% ipython --no-banner

In [1]: import numpy as np

In [2]: import numpy.linalg as la

In [3]: np.set_printoptions(precision=2, suppress=True, linewidth=200)

In [4]: tidy = lambda a: np.round(a, 2) + 0

In [5]: J = np.load("data.npy")

In [6]: J
Out[6]: 
array([[2, 0, 0, 0, 0],
       [2, 0, 0, 0, 0],
       [2, 0, 1, 0, 0],
       [0, 1, 0, 2, 0],
       [0, 0, 2, 0, 0]])

In [7]: left, sv, vt = la.svd(J)

In [8]: np.argmax(sv[:-1] / (sv[1:] + 1e-6)) + 1
Out[8]: np.int64(3)

In [9]: B = left[:, :3] @ np.diag(sv[:3]) @ vt[:3]

In [10]: tidy(la.norm(J - B) / la.norm(J))
Out[10]: np.float64(0.0)

In [11]: B = np.array([[0, 2], [0, 0]])

In [12]: Z = np.kron(B, J)

In [13]: Z.shape
Out[13]: (10, 10)

In [14]: Z
Out[14]: 
array([[0, 0, 0, 0, 0, 4, 0, 0, 0, 0],
       [0, 0, 0, 0, 0, 4, 0, 0, 0, 0],
       [0, 0, 0, 0, 0, 4, 0, 2, 0, 0],
       [0, 0, 0, 0, 0, 0, 2, 0, 4, 0],
       [0, 0, 0, 0, 0, 0, 0, 4, 0, 0],
       [0, 0, 0, 0, 0, 0, 0, 0, 0, 0],
       [0, 0, 0, 0, 0, 0, 0, 0, 0, 0],
       [0, 0, 0, 0, 0, 0, 0, 0, 0, 0],
       [0, 0, 0, 0, 0, 0, 0, 0, 0, 0],
       [0, 0, 0, 0, 0, 0, 0, 0, 0, 0]])

In [15]: la.matrix_rank(Z)
Out[15]: np.int64(3)

In [16]: rng = np.random.default_rng(27)

In [17]: B = J + rng.integers(-2, 3, (5, 3)) @ rng.integers(-2, 3, (3, 5))

In [18]: B
Out[18]: 
array([[ 3,  4,  1, -4, -4],
       [-2,  5, -1, -2, -2],
       [ 3,  0,  0,  2,  1],
       [ 0, -3, -2,  8,  5],
       [ 4, -5,  3,  2,  2]])

In [19]: B - J
Out[19]: 
array([[ 1,  4,  1, -4, -4],
       [-4,  5, -1, -2, -2],
       [ 1,  0, -1,  2,  1],
       [ 0, -4, -2,  6,  5],
       [ 4, -5,  1,  2,  2]])

In [20]: np.abs(B - J).sum(axis=1)
Out[20]: array([14, 14,  5, 17, 14])

In [21]: tidy(la.eigvals(B).sum().real)
Out[21]: np.float64(18.0)

In [22]: tidy(la.eigvals(B))
Out[22]: array([ 6.85+1.4j,  6.85-1.4j,  4.31+0.j , -0.88+0.j ,  0.87+0.j ])

In [23]: tidy(np.poly(B))
Out[23]: array([   1.,  -18.,  107., -196.,  -84.,  160.])

In [24]: tidy(la.det(2 * B)), tidy(la.det(B))
Out[24]: (np.float64(-5120.0), np.float64(-160.0))

In [25]: tidy(la.det(B[::-1]))
Out[25]: np.float64(-160.0)

In [26]: rk = la.matrix_rank(J)

In [27]: rk
Out[27]: np.int64(3)

In [28]: null = la.svd(J)[2][rk:].T

In [29]: null.shape
Out[29]: (5, 2)

In [30]: J @ null
Out[30]: 
array([[0., 0.],
       [0., 0.],
       [0., 0.],
       [0., 0.],
       [0., 0.]])

In [31]: [int(la.matrix_rank(J[:i])) for i in range(1, len(J) + 1)]
Out[31]: [1, 1, 2, 3, 3]

In [32]: [int(la.matrix_rank(np.delete(J, i, axis=0))) for i in range(5)]
Out[32]: [3, 3, 3, 2, 3]

In [33]: la.matrix_rank(J.T @ J), la.matrix_rank(J @ J.T)
Out[33]: (np.int64(3), np.int64(3))
